$ python -q
>>> import numpy as np
>>> import numpy.linalg as la
>>> np.set_printoptions(suppress=True, linewidth=140)
>>> feats = np.array([[-5.53, 7.16, 34.68, 3.79],
...     [-3.36, -0.88, -14.43, 4.32],
...     [3.73, 0.8, -12.17, 0.2],
...     [-16.71, 2.38, 23.3, -4.42],
...     [3.3, 24.38, -12.58, -4.73],
...     [-3.22, 13.34, 45.3, -4.72],
...     [-5.43, -10.28, -20.47, -10.93],
...     [5.41, 2.97, -13.61, 12.33],
...     [7.43, 11.0, -21.43, 9.06],
...     [0.52, -32.28, -18.36, 12.08]])
>>> Xc = feats - feats.mean(axis=0)
>>> U, s, vt = la.svd(Xc, full_matrices=False)
>>> np.round(s ** 2 / (s ** 2).sum(), 2)
array([0.71, 0.21, 0.07, 0.01])
>>> np.abs(vt[0]).argmax()
np.int64(2)
>>> np.round(np.abs(vt[-1]), 2)
array([0.83, 0.22, 0.13, 0.49])
>>> np.round(vt[0] * np.sign(vt[0, np.abs(vt[0]).argmax()]), 2)
array([-0.15,  0.27,  0.95, -0.11])
>>> labels = feats[:, 2] > np.median(feats[:, 2])
>>> r0 = feats[labels].mean(axis=0) - feats[~labels].mean(axis=0)
>>> r0.round(2)
array([-4.6 , 15.51, 33.37, -7.35])
>>> np.argsort(-np.abs(r0).round(6), kind="stable")
array([2, 1, 3, 0])
>>> def softmax(z):
...     e = np.exp(z - z.max(axis=-1, keepdims=True))
...     return e / e.sum(axis=-1, keepdims=True)
... 
>>> np.round(softmax(feats[5] + 2), 2) + 0
array([0., 0., 1., 0.])
>>> S = feats @ feats.T / np.sqrt(4)
>>> softmax(S).round(6).argmax(axis=1)
array([5, 9, 8, 5, 4, 5, 6, 8, 8, 9])
>>> np.round(softmax(S + np.triu(np.full(S.shape, -np.inf), 1)), 2) + 0
array([[1.  , 0.  , 0.  , 0.  , 0.  , 0.  , 0.  , 0.  , 0.  , 0.  ],
       [0.  , 1.  , 0.  , 0.  , 0.  , 0.  , 0.  , 0.  , 0.  , 0.  ],
       [0.  , 0.57, 0.43, 0.  , 0.  , 0.  , 0.  , 0.  , 0.  , 0.  ],
       [1.  , 0.  , 0.  , 0.  , 0.  , 0.  , 0.  , 0.  , 0.  , 0.  ],
       [0.  , 0.  , 0.  , 0.  , 1.  , 0.  , 0.  , 0.  , 0.  , 0.  ],
       [0.  , 0.  , 0.  , 0.  , 0.  , 1.  , 0.  , 0.  , 0.  , 0.  ],
       [0.  , 0.  , 0.  , 0.  , 0.  , 0.  , 1.  , 0.  , 0.  , 0.  ],
       [0.  , 0.  , 0.  , 0.  , 0.  , 0.  , 0.  , 1.  , 0.  , 0.  ],
       [0.  , 0.  , 0.  , 0.  , 0.  , 0.  , 0.  , 0.  , 1.  , 0.  ],
       [0.  , 0.  , 0.  , 0.  , 0.  , 0.  , 0.  , 0.  , 0.  , 1.  ]])
>>> gram = np.cov(feats, rowvar=False)
>>> np.round(np.polyfit(feats[:, 0], feats[:, 1], 1), 2)
array([0.28, 2.25])
>>> np.round(np.median(feats, axis=0), 2)
array([ -1.35,   2.68, -13.1 ,   2.  ])
>>> np.round(np.corrcoef(feats.T), 2)
array([[ 1.  ,  0.13, -0.57,  0.52],
       [ 0.13,  1.  ,  0.33, -0.31],
       [-0.57,  0.33,  1.  , -0.3 ],
       [ 0.52, -0.31, -0.3 ,  1.  ]])
>>> gram.round(2)
array([[  50.14,   14.07, -101.13,   29.1 ],
       [  14.07,  230.4 ,  127.71,  -37.57],
       [-101.13,  127.71,  633.7 ,  -59.34],
       [  29.1 ,  -37.57,  -59.34,   63.1 ]])
>>> x0 = np.ones(4)
>>> for _ in range(5):
...     x0 = gram @ x0
...     x0 /= la.norm(x0)
...     print(round(x0 @ gram @ x0, 2))
... 
649.53
689.58
692.24
692.46
692.48
>>> x0.round(2)
array([-0.15,  0.27,  0.95, -0.11])
>>> round(float(la.eigvalsh(gram)[-1]), 2)
692.48
>>> data = 0.7 ** np.abs(np.subtract.outer(np.arange(3), np.arange(3)))
>>> data.round(2)
array([[1.  , 0.7 , 0.49],
       [0.7 , 1.  , 0.7 ],
       [0.49, 0.7 , 1.  ]])
>>> # symmetric
>>> x0 = np.array([6, 6, 8])
>>> np.sign((data @ x0).round(6))
array([1., 1., 1.])
>>> np.round(np.einsum("ij,j->i", data, x0), 2)
array([14.12, 15.8 , 15.14])
>>> np.round(data @ x0, 2)
array([14.12, 15.8 , 15.14])
>>> la.norm(data @ x0) <= la.norm(data, 2) * la.norm(x0) + 1e-9
np.True_
>>> (data @ x0).argmax()
np.int64(1)
>>> np.round(data @ (2 * x0), 2)
array([28.24, 31.6 , 30.28])
>>> q = data.astype(float).copy()
>>> for j in range(3):
...     q[:, j] -= q[:, :j] @ (q[:, :j].T @ q[:, j])
...     q[:, j] /= la.norm(q[:, j])
... 
>>> q.round(2) + 0
array([[ 0.76, -0.65,  0.  ],
       [ 0.53,  0.62, -0.57],
       [ 0.37,  0.44,  0.82]])
>>> np.round(q.T @ data, 2) + 0
array([[1.32, 1.33, 1.12],
       [0.  , 0.47, 0.55],
       [0.  , 0.  , 0.42]])
>>> np.round(q.T @ q, 2) + 0
array([[1., 0., 0.],
       [0., 1., 0.],
       [0., 0., 1.]])
>>> x0 = np.array([2, 4, 0])
>>> rhs = data @ x0
>>> rhs
array([4.8 , 5.4 , 3.78])
>>> np.round(la.solve(data, 5 * rhs), 2) + 0
array([10., 20.,  0.])
>>> np.round(la.solve(data, rhs + data[:, 2]), 2)
array([2., 4., 1.])
>>> w, evecs = la.eigh(data)
>>> w.round(2)
array([0.23, 0.51, 2.26])
>>> np.unique(w.round(6) + 0, return_counts=True)[1]
array([1, 1, 1])
>>> np.round(la.eigvalsh(data @ data), 2)
array([0.05, 0.26, 5.13])
>>> np.round(np.abs(evecs[:, -1]), 2)
array([0.56, 0.62, 0.56])
>>> np.round(evecs.T @ evecs, 2) + 0
array([[1., 0., 0.],
       [0., 1., 0.],
       [0., 0., 1.]])
>>> np.round(evecs.T @ data @ evecs, 2) + 0
array([[0.23, 0.  , 0.  ],
       [0.  , 0.51, 0.  ],
       [0.  , 0.  , 2.26]])
>>> w.sum(), np.trace(data)
(np.float64(3.0), np.float64(3.0))
>>> np.round(evecs @ np.diag(w) @ evecs.T, 2)
array([[1.  , 0.7 , 0.49],
       [0.7 , 1.  , 0.7 ],
       [0.49, 0.7 , 1.  ]])
>>> X = np.load("w.npy")
>>> X
array([[ 5.,  3.,  8., -8.],
       [ 0., -3., -3., -2.],
       [ 0.,  3.,  0.,  2.],
       [ 0.,  0.,  1.,  0.]])
>>> # rank 3
>>> A2 = feats / np.sqrt((feats ** 2).mean(axis=1, keepdims=True))
>>> A2[6].round(2)
array([-0.42, -0.79, -1.58, -0.84])
>>> la.matrix_rank(feats - feats.mean(axis=1, keepdims=True))
np.int64(3)
>>> np.round(la.norm(A2, axis=1), 2)
array([2., 2., 2., 2., 2., 2., 2., 2., 2., 2.])
>>> A2 = np.array([[1, 2], [0, 2], [0, 1], [1, 0]])
>>> np.einsum("ij->j", X)
array([ 5.,  3.,  6., -8.])
>>> np.einsum("ik,kj->ij", X, A2)
array([[-3., 24.],
       [-2., -9.],
       [ 2.,  6.],
       [ 0.,  1.]])
>>> np.einsum("ik,kj->ji", X, A2)
array([[-3., -2.,  2.,  0.],
       [24., -9.,  6.,  1.]])
>>> la.matrix_rank(X @ A2)
np.int64(2)
>>> W2 = np.sign(np.array([[-4, -2, 0, -5], [-2, 0, -5, -4], [-4, 5, 3, -3], [5, 4, 3, 2]]))
>>> A2 = (np.tril(W2, -1) + np.eye(4)) @ (np.triu(W2, 1) + np.eye(4))
>>> w = np.array([2, 1, 1, 3])
>>> K = np.rint(A2 * w @ la.inv(A2)) + 0
>>> K
array([[ 1.,  0.,  0.,  1.],
       [ 4.,  1.,  2., -3.],
       [ 8.,  0.,  5., -5.],
       [ 4.,  0.,  2.,  0.]])
>>> np.round(la.matrix_power(K, 4), 2)
array([[ 101.,    0.,   50.,  -35.],
       [  60.,    1.,   30.,  -45.],
       [ 220.,    0.,  111., -125.],
       [ 260.,    0.,  130., -114.]])
>>> K @ K
array([[  5.,   0.,   2.,   1.],
       [ 12.,   1.,   6.,  -9.],
       [ 28.,   0.,  15., -17.],
       [ 20.,   0.,  10.,  -6.]])
>>> np.trace(K)
np.float64(7.0)
>>> np.einsum("ii->", K)
np.float64(7.0)
>>> np.round(la.det(K[::-1]), 2)
np.float64(6.0)
>>> round(float(la.det(2 * K)), 2), round(float(la.det(K)), 2)
(96.0, 6.0)
>>> np.round(np.poly(K), 2)
array([  1.,  -7.,  17., -17.,   6.])
>>> np.round(la.eigvals(K), 2)
array([1., 1., 3., 2.])
>>> gram = K.T @ K
>>> np.allclose(gram, gram.T)
True
>>> np.round(la.eigvalsh(gram)[::-1], 2)
array([158.54,   6.43,   1.  ,   0.04])
>>> (K @ K.T).shape
(4, 4)
>>> np.round(la.svd(K, compute_uv=False) ** 2, 2)
array([158.54,   6.43,   1.  ,   0.04])
>>> la.matrix_rank(gram)
np.int64(4)
>>> M = np.loadtxt("out6.csv", delimiter=",")
>>> M.round(2)
array([[-0.68,  0.69,  0.1 ,  0.15,  0.09,  0.14],
       [-0.24,  0.02, -0.5 , -0.79,  0.14, -0.21],
       [ 0.52,  0.4 , -0.05, -0.24,  0.25,  0.66],
       [ 0.4 ,  0.5 ,  0.32, -0.11,  0.13, -0.68],
       [ 0.2 ,  0.25, -0.79,  0.48, -0.06, -0.17],
       [ 0.08,  0.23,  0.02, -0.22, -0.94,  0.08]])
>>> # columns are unit length and at right angles
>>> x0 = np.array([5, -2, -3, -1, 5, -1])
>>> rhs = M @ x0
>>> rhs.round(2)
array([-4.9 ,  1.96,  2.81,  1.49,  2.25, -4.69])
>>> np.round(la.solve(M, 5 * rhs), 2)
array([ 25., -10., -15.,  -5.,  25.,  -5.])
>>> np.round(la.solve(M.T, M[3]), 2) + 0
array([0., 0., 0., 1., 0., 0.])
>>> np.round(la.solve(M, rhs), 2)
array([ 5., -2., -3., -1.,  5., -1.])
>>> np.round(la.solve(M, rhs + M[:, 0]), 2)
array([ 6., -2., -3., -1.,  5., -1.])
>>> W2 = feats[[9, 0]].astype(float)
>>> for _ in range(7):
...     labels = la.norm(feats[:, None] - W2, axis=-1).argmin(axis=1)
...     W2 = np.array([feats[labels == j].mean(axis=0) for j in range(2)])
... 
>>> labels
array([1, 0, 0, 1, 0, 1, 0, 0, 0, 0])
>>> np.abs(W2[1] - W2[0]).argmax()
np.int64(2)
>>> np.bincount(labels)
array([7, 3])
>>> W2.round(2)
array([[  1.66,  -0.61, -16.15,   3.19],
       [ -8.49,   7.63,  34.43,  -1.78]])
>>> la.cond(W2) > 100
np.False_
>>> np.round(la.norm(W2, 2) / la.norm(W2), 2)
np.float64(1.0)
>>> A2 = la.inv(M)
>>> np.round(la.det(M) * A2, 2)
array([[ 0.68,  0.24, -0.52, -0.4 , -0.2 , -0.08],
       [-0.69, -0.02, -0.4 , -0.5 , -0.25, -0.23],
       [-0.1 ,  0.5 ,  0.05, -0.32,  0.79, -0.02],
       [-0.15,  0.79,  0.24,  0.11, -0.48,  0.22],
       [-0.09, -0.14, -0.25, -0.13,  0.06,  0.94],
       [-0.14,  0.21, -0.66,  0.68,  0.17, -0.08]])
>>> A2.round(2)
array([[-0.68, -0.24,  0.52,  0.4 ,  0.2 ,  0.08],
       [ 0.69,  0.02,  0.4 ,  0.5 ,  0.25,  0.23],
       [ 0.1 , -0.5 , -0.05,  0.32, -0.79,  0.02],
       [ 0.15, -0.79, -0.24, -0.11,  0.48, -0.22],
       [ 0.09,  0.14,  0.25,  0.13, -0.06, -0.94],
       [ 0.14, -0.21,  0.66, -0.68, -0.17,  0.08]])
>>> np.round(M @ A2, 2) + 0
array([[1., 0., 0., 0., 0., 0.],
       [0., 1., 0., 0., 0., 0.],
       [0., 0., 1., 0., 0., 0.],
       [0., 0., 0., 1., 0., 0.],
       [0., 0., 0., 0., 1., 0.],
       [0., 0., 0., 0., 0., 1.]])
>>> np.allclose(A2, M.T)
True
>>> np.round(la.det(M) * la.det(A2), 2)
np.float64(1.0)
>>> F = np.loadtxt("x.csv", delimiter=",")
>>> F
array([[  6.,   3.,  -6.,   0.,  -3.],
       [  2.,  -3.,  -8.,  -1.,  -6.],
       [ -2.,  -4.,  -4.,  -1.,  -4.],
       [ -4.,   3., -12.,  -6.,  -8.],
       [  2.,   0.,  -6.,  -1.,  -4.]])
>>> # rank 4
>>> np.kron(np.eye(2, dtype=int), F)
array([[  6.,   3.,  -6.,   0.,  -3.,   0.,   0.,  -0.,   0.,  -0.],
       [  2.,  -3.,  -8.,  -1.,  -6.,   0.,  -0.,  -0.,  -0.,  -0.],
       [ -2.,  -4.,  -4.,  -1.,  -4.,  -0.,  -0.,  -0.,  -0.,  -0.],
       [ -4.,   3., -12.,  -6.,  -8.,  -0.,   0.,  -0.,  -0.,  -0.],
       [  2.,   0.,  -6.,  -1.,  -4.,   0.,   0.,  -0.,  -0.,  -0.],
       [  0.,   0.,  -0.,   0.,  -0.,   6.,   3.,  -6.,   0.,  -3.],
       [  0.,  -0.,  -0.,  -0.,  -0.,   2.,  -3.,  -8.,  -1.,  -6.],
       [ -0.,  -0.,  -0.,  -0.,  -0.,  -2.,  -4.,  -4.,  -1.,  -4.],
       [ -0.,   0.,  -0.,  -0.,  -0.,  -4.,   3., -12.,  -6.,  -8.],
       [  0.,   0.,  -0.,  -0.,  -0.,   2.,   0.,  -6.,  -1.,  -4.]])
>>> np.round(la.eigvals(F).sum().real, 2)
np.float64(-11.0)
>>> np.round(la.det(2 * F), 2), round(la.det(F), 2)
(np.float64(0.0), np.float64(0.0))
>>> np.round(np.poly(F), 2) + 0
array([   1.,   11.,  -81., -526., -140.,    0.])
>>> x0 = np.array([-5, -9, 3, 3, 8, -6])
>>> np.round(la.inv(M), 2)
array([[-0.68, -0.24,  0.52,  0.4 ,  0.2 ,  0.08],
       [ 0.69,  0.02,  0.4 ,  0.5 ,  0.25,  0.23],
       [ 0.1 , -0.5 , -0.05,  0.32, -0.79,  0.02],
       [ 0.15, -0.79, -0.24, -0.11,  0.48, -0.22],
       [ 0.09,  0.14,  0.25,  0.13, -0.06, -0.94],
       [ 0.14, -0.21,  0.66, -0.68, -0.17,  0.08]])
>>> np.round(la.det(M), 2)
np.float64(-1.0)
>>> 6 - la.matrix_rank(M - np.eye(6), tol=1e-8)
np.int64(1)
>>> np.round(np.sort(np.abs(np.degrees(np.angle(la.eigvals(M))))), 2)
array([  0.  ,  80.21,  80.21, 124.83, 124.83, 180.  ])
>>> np.round(np.abs(la.eigvals(M)), 2)
array([1., 1., 1., 1., 1., 1.])
